$ ipython --no-banner

In [1]: import numpy as np

In [2]: import numpy.linalg as la

In [3]: np.set_printoptions(suppress=True, linewidth=140)

In [4]: E = np.array([[2, 0, 2, 0, 1],
   ...:     [1, 2, 0, 2, 0],
   ...:     [0, 1, 2, 0, 2],
   ...:     [2, 0, 1, 2, 0],
   ...:     [0, 2, 0, 1, 2]])

In [5]: Uu, sigma, Vt = la.svd(E, full_matrices=False)

In [6]: (sigma > 1e-8).sum()
Out[6]: np.int64(5)

In [7]: np.allclose(Uu * sigma @ Vt, E)
Out[7]: True

In [8]: print(np.round(Uu.T @ E @ Vt.T, 1) + 0)
[[5.  0.  0.  0.  0. ]
 [0.  3.1 0.  0.  0. ]
 [0.  0.  3.1 0.  0. ]
 [0.  0.  0.  0.7 0. ]
 [0.  0.  0.  0.  0.7]]

In [9]: print(np.round(sigma / sigma[0], 1))
[1.  0.6 0.6 0.1 0.1]

In [10]: rng = np.random.default_rng(62)

In [11]: M2 = E + rng.integers(-2, 3, (5, 3)) @ rng.integers(-2, 3, (3, 5))

In [12]: M2
Out[12]: 
array([[ 1,  2,  2, -2,  0],
       [ 0,  4,  1, -2, -5],
       [ 1,  2,  2,  2,  8],
       [ 2, -3,  1,  2, -5],
       [-4,  1, -4,  1, -1]])

In [13]: M2 - E
Out[13]: 
array([[-1,  2,  0, -2, -1],
       [-1,  2,  1, -4, -5],
       [ 1,  1,  0,  2,  6],
       [ 0, -3,  0,  0, -5],
       [-4, -1, -4,  0, -3]])

In [14]: print(np.round(la.svd(M2 - E, compute_uv=False), 1) + 0)
[10.8  5.9  4.8  0.   0. ]

In [15]: Q, r_ = la.qr(E)

In [16]: print(np.allclose(r_.T @ r_, E.T @ E))
True

In [17]: print(np.round(np.abs(np.diag(r_)), 1))
[3.  2.9 2.2 1.2 1.1]

In [18]: Q.shape, r_.shape
Out[18]: ((5, 5), (5, 5))

In [19]: r_.round(1)
Out[19]: 
array([[-3. , -0.7, -2. , -2. , -0.7],
       [ 0. , -2.9, -0.2, -1.6, -1.9],
       [ 0. ,  0. , -2.2,  1.1, -1.9],
       [ 0. ,  0. ,  0. , -1.2,  0.3],
       [ 0. ,  0. ,  0. ,  0. ,  1.1]])

In [20]: np.trace(Q @ Q.T)
Out[20]: np.float64(5.0)

In [21]: r0 = np.array([2, 9, 7, 1, 2])

In [22]: M2 = E + np.outer(r0, np.eye(5)[3])

In [23]: la.matrix_rank(la.inv(M2) - la.inv(E), tol=1e-8)
Out[23]: np.int64(1)

In [24]: np.round(la.det(M2) / la.det(E), 1), round(1 + la.solve(E, r0)[3], 1)
Out[24]: (np.float64(0.8), np.float64(0.8))

In [25]: x0 = np.array([-3, 0, 1, 2, -3])

In [26]: print(np.einsum("ij,j->i", E, x0))
[-7  1 -4 -1 -4]

In [27]: E * x0
Out[27]: 
array([[-6,  0,  2,  0, -3],
       [-3,  0,  0,  4,  0],
       [ 0,  0,  2,  0, -6],
       [-6,  0,  1,  4,  0],
       [ 0,  0,  0,  2, -6]])

In [28]: np.sign((E @ x0).round(6))
Out[28]: array([-1,  1, -1, -1, -1])

In [29]: E @ np.eye(5)[1]
Out[29]: array([0., 2., 1., 0., 2.])

In [30]: la.norm(E @ x0) <= la.norm(E, 2) * la.norm(x0) + 1e-9
Out[30]: np.True_

In [31]: K = np.load("arr.npy")

In [32]: K.round(1)
Out[32]: 
array([[-2.2, 10.5,  6.3, -6.5],
       [ 1.2,  3.6,  1.2,  0.4],
       [ 0.9,  4.2,  1.6, -0.2],
       [ 4.1, -2.2, -3.1,  6.2],
       [ 2.1,  1.8, -0.1,  2.2],
       [ 3.3, -0.6, -1.9,  4.6],
       [ 0.1,  5.8,  2.9, -1.8],
       [ 4.5, -3. , -3.7,  7. ],
       [ 1.9,  2.1,  0.1,  1.9],
       [ 2.2,  1.5, -0.4,  2.5],
       [ 1.3,  3.3,  1. ,  0.7],
       [-0.1,  6.2,  3.1, -2.2],
       [ 0.8,  4.5,  1.9, -0.5],
       [ 0.4,  5.2,  2.4, -1.2],
       [ 0.7,  4.6,  2. , -0.6],
       [ 4. , -2.1, -3.1,  6.1],
       [-2.1, 10.1,  6.1, -6.1]])

In [33]: # looks like rank 2

In [34]: M2 = K + rng.integers(-2, 3, (17, 2)) @ rng.integers(-2, 3, (2, 4))

In [35]: M2.round(1)
Out[35]: 
array([[-2.2, 14.5,  2.3, -6.5],
       [ 1.2, -0.4,  4.2,  2.4],
       [ 0.9,  4.2,  1.6, -0.2],
       [ 4.1, -6.2, -1.1, 10.2],
       [ 2.1,  1.8, -1.1,  4.2],
       [ 3.3, -4.6,  0.1,  8.6],
       [ 0.1,  9.8, -0.1, -3.8],
       [ 4.5, -7. , -0.7,  9. ],
       [ 1.9,  6.1, -1.9, -2.1],
       [ 2.2,  9.5, -6.4, -1.5],
       [ 1.3,  1.3,  3. ,  0.7],
       [-0.1,  6.2,  2.1, -0.2],
       [ 0.8,  6.5, -0.1, -0.5],
       [ 0.4, 11.2, -1.6, -5.2],
       [ 0.7,  0.6,  5. ,  1.4],
       [ 4. , -2.1, -5.1, 10.1],
       [-2.1, 10.1,  5.1, -4.1]])

In [36]: print(np.round(la.svd(M2 - K, compute_uv=False), 1) + 0)
[20.9  7.5  0.   0. ]

In [37]: la.matrix_rank(M2 - K, tol=1e-8)
Out[37]: np.int64(2)

In [38]: lab = M2[:, 3] > np.median(M2[:, 3])

In [39]: r0 = M2[lab].mean(axis=0) - M2[~lab].mean(axis=0)

In [40]: np.argsort(-np.abs(r0).round(6), kind="stable")
Out[40]: array([1, 3, 0, 2])

In [41]: ((M2 - M2.mean(axis=0)) @ r0 > 0).astype(int)
Out[41]: array([0, 1, 0, 1, 1, 1, 0, 1, 0, 0, 1, 0, 0, 0, 1, 1, 0])

In [42]: print(lab.astype(int))
[0 1 0 1 1 1 0 1 0 0 1 0 0 0 1 1 0]

In [43]: r = la.matrix_rank(K)

In [44]: r
Out[44]: np.int64(2)

In [45]: N = la.svd(K)[2][r:].T

In [46]: print([int(la.matrix_rank(np.delete(K, i, axis=0))) for i in range(17)])
[2, 2, 2, 2, 2, 2, 2, 2, 2, 2, 2, 2, 2, 2, 2, 2, 2]

In [47]: np.allclose(K @ N, 0)
Out[47]: True

In [48]: np.round(N @ N.T, 1) + 0
Out[48]: 
array([[ 0.6, -0.2,  0.1, -0.4],
       [-0.2,  0.2, -0.3,  0. ],
       [ 0.1, -0.3,  0.8,  0.2],
       [-0.4,  0. ,  0.2,  0.4]])

In [49]: N.shape
Out[49]: (4, 2)

In [50]: [int(la.matrix_rank(K[:, :j + 1])) for j in range(4)]
Out[50]: [1, 2, 2, 2]

In [51]: feats = np.load("test11.npy")

In [52]: feats.round(1) + 0
Out[52]: 
array([[-0.9,  0.9, -1.4,  1.7,  1.7,  2.5,  0.7],
       [ 0.7, -2.8, -0.2,  1.1, -1.4,  0.8,  1.9],
       [-0.7,  1.7, -1.7, -0.5, -3. ,  0.5,  0.5],
       [-2.2,  0.2,  3. ,  0. , -0.8,  1.2,  0.3],
       [-1.9,  0.1, -0.4,  2.1,  0.1, -2.7,  0.8],
       [-1.9, -1.1, -1.1, -2.7,  1.1, -0.2,  1.4],
       [ 1.5,  1.8,  1. , -0.4,  0.5, -0.5,  3. ]])

In [53]: Q, evecs = la.qr(feats[:, :2])[0], la.qr(feats[:, 2:])[0]

In [54]: sigma = la.svd(Q.T @ evecs, compute_uv=False)

In [55]: (sigma > 0.9).sum()
Out[55]: np.int64(0)

In [56]: sigma.round(1) + 0
Out[56]: array([0., 0.])

In [57]: data = np.loadtxt("out12.csv", delimiter=",")

In [58]: data
Out[58]: 
array([[ 0.,  0.,  0., -2.,  2.,  0.,  2.,  0.,  0.],
       [ 0.,  0.,  0.,  0.,  0., -2.,  0., -2.,  0.],
       [ 0.,  0.,  0.,  0.,  0.,  0.,  0.,  0., -1.],
       [ 0.,  0.,  0., -2., -2.,  0.,  0., -2.,  0.],
       [ 0.,  0.,  0.,  0., -2.,  1.,  0.,  0.,  0.],
       [-1., -1.,  0.,  0.,  0.,  0.,  0.,  0.,  0.],
       [ 0.,  0.,  0.,  0.,  2.,  0.,  2.,  2.,  2.],
       [ 0.,  0.,  0.,  0.,  1.,  1.,  0.,  0.,  0.],
       [ 0., -2.,  0., -2., -1.,  0.,  0.,  0.,  0.],
       [ 0.,  0.,  0.,  0.,  1.,  0., -1.,  2.,  0.]])

In [59]: # looks like rank 8

In [60]: M2 = data / la.norm(data, axis=1, keepdims=True)

In [61]: C2 = M2 @ M2.T

In [62]: print(np.round(la.norm(M2, axis=1), 1))
[1. 1. 1. 1. 1. 1. 1. 1. 1. 1.]

In [63]: print(C2[9].round(1) + 0)
[ 0.  -0.6  0.  -0.7 -0.4  0.   0.4  0.3 -0.1  1. ]

In [64]: np.argwhere(np.triu(np.abs(C2) > 0.95, 1))
Out[64]: array([], shape=(0, 2), dtype=int64)

In [65]: M2 = data / np.sqrt((data ** 2).mean(axis=1, keepdims=True))

In [66]: print(np.round(la.norm(M2, axis=1), 1))
[3. 3. 3. 3. 3. 3. 3. 3. 3. 3.]

In [67]: la.matrix_rank(M2) == la.matrix_rank(data)
Out[67]: np.True_

In [68]: np.round(data - data.mean(axis=1, keepdims=True), 1)
Out[68]: 
array([[-0.2, -0.2, -0.2, -2.2,  1.8, -0.2,  1.8, -0.2, -0.2],
       [ 0.4,  0.4,  0.4,  0.4,  0.4, -1.6,  0.4, -1.6,  0.4],
       [ 0.1,  0.1,  0.1,  0.1,  0.1,  0.1,  0.1,  0.1, -0.9],
       [ 0.7,  0.7,  0.7, -1.3, -1.3,  0.7,  0.7, -1.3,  0.7],
       [ 0.1,  0.1,  0.1,  0.1, -1.9,  1.1,  0.1,  0.1,  0.1],
       [-0.8, -0.8,  0.2,  0.2,  0.2,  0.2,  0.2,  0.2,  0.2],
       [-0.9, -0.9, -0.9, -0.9,  1.1, -0.9,  1.1,  1.1,  1.1],
       [-0.2, -0.2, -0.2, -0.2,  0.8,  0.8, -0.2, -0.2, -0.2],
       [ 0.6, -1.4,  0.6, -1.4, -0.4,  0.6,  0.6,  0.6,  0.6],
       [-0.2, -0.2, -0.2, -0.2,  0.8, -0.2, -1.2,  1.8, -0.2]])

In [69]: print(round(float(np.trace(la.pinv(data) @ data)), 1))
8.0

In [70]: np.allclose(data[:-1].T @ la.lstsq(data[:-1].T, data[-1])[0], data[-1])
Out[70]: True

In [71]: la.lstsq(data[:-1].T, data[-1])[2]
Out[71]: np.int32(8)

In [72]: Uu, sigma, Vt = la.svd(data)

In [73]: evecs = Vt[:(sigma > 1e-8).sum()]

In [74]: x0 = data[1] + 5 * data[8] + rng.integers(2) * np.eye(9)[4]

In [75]: x0
Out[75]: array([  0., -10.,   0., -10.,  -4.,  -2.,   0.,  -2.,   0.])

In [76]: print(np.allclose(evecs.T @ evecs @ x0, x0))
True

In [77]: la.matrix_rank(np.vstack([data, x0]))
Out[77]: np.int64(8)

In [78]: np.round(evecs.T @ evecs, 1) + 0
Out[78]: 
array([[1., 0., 0., 0., 0., 0., 0., 0., 0.],
       [0., 1., 0., 0., 0., 0., 0., 0., 0.],
       [0., 0., 0., 0., 0., 0., 0., 0., 0.],
       [0., 0., 0., 1., 0., 0., 0., 0., 0.],
       [0., 0., 0., 0., 1., 0., 0., 0., 0.],
       [0., 0., 0., 0., 0., 1., 0., 0., 0.],
       [0., 0., 0., 0., 0., 0., 1., 0., 0.],
       [0., 0., 0., 0., 0., 0., 0., 1., 0.],
       [0., 0., 0., 0., 0., 0., 0., 0., 1.]])

In [79]: m1 = np.load("w.npy")

In [80]: m1
Out[80]: 
array([[  2,   3,   4,   5,   6,   7,   8,   9,  10,  11,  12,  13],
       [ 14,  15,  16,  17,  18,  19,  20,  21,  22,  23,  24,  25],
       [ 26,  27,  28,  29,  30,  31,  32,  33,  34,  35,  36,  37],
       [ 38,  39,  40,  41,  42,  43,  44,  45,  46,  47,  48,  49],
       [ 50,  51,  52,  53,  54,  55,  56,  57,  58,  59,  60,  61],
       [ 62,  63,  64,  65,  66,  67,  68,  69,  70,  71,  72,  73],
       [ 74,  75,  76,  77,  78,  79,  80,  81,  82,  83,  84,  85],
       [ 86,  87,  88,  89,  90,  91,  92,  93,  94,  95,  96,  97],
       [ 98,  99, 100, 101, 102, 103, 104, 105, 106, 107, 108, 109]])

In [81]: # rank 2

In [82]: np.round(np.trace(la.pinv(m1) @ m1), 1)
Out[82]: np.float64(2.0)

In [83]: np.round(m1 @ la.pinv(m1) @ m1, 1)
Out[83]: 
array([[  2.,   3.,   4.,   5.,   6.,   7.,   8.,   9.,  10.,  11.,  12.,  13.],
       [ 14.,  15.,  16.,  17.,  18.,  19.,  20.,  21.,  22.,  23.,  24.,  25.],
       [ 26.,  27.,  28.,  29.,  30.,  31.,  32.,  33.,  34.,  35.,  36.,  37.],
       [ 38.,  39.,  40.,  41.,  42.,  43.,  44.,  45.,  46.,  47.,  48.,  49.],
       [ 50.,  51.,  52.,  53.,  54.,  55.,  56.,  57.,  58.,  59.,  60.,  61.],
       [ 62.,  63.,  64.,  65.,  66.,  67.,  68.,  69.,  70.,  71.,  72.,  73.],
       [ 74.,  75.,  76.,  77.,  78.,  79.,  80.,  81.,  82.,  83.,  84.,  85.],
       [ 86.,  87.,  88.,  89.,  90.,  91.,  92.,  93.,  94.,  95.,  96.,  97.],
       [ 98.,  99., 100., 101., 102., 103., 104., 105., 106., 107., 108., 109.]])

In [84]: print(np.unique(m1.round(6), axis=0).shape)
(9, 12)

In [85]: la.lstsq(m1[:-1].T, m1[-1])[2]
Out[85]: np.int32(2)
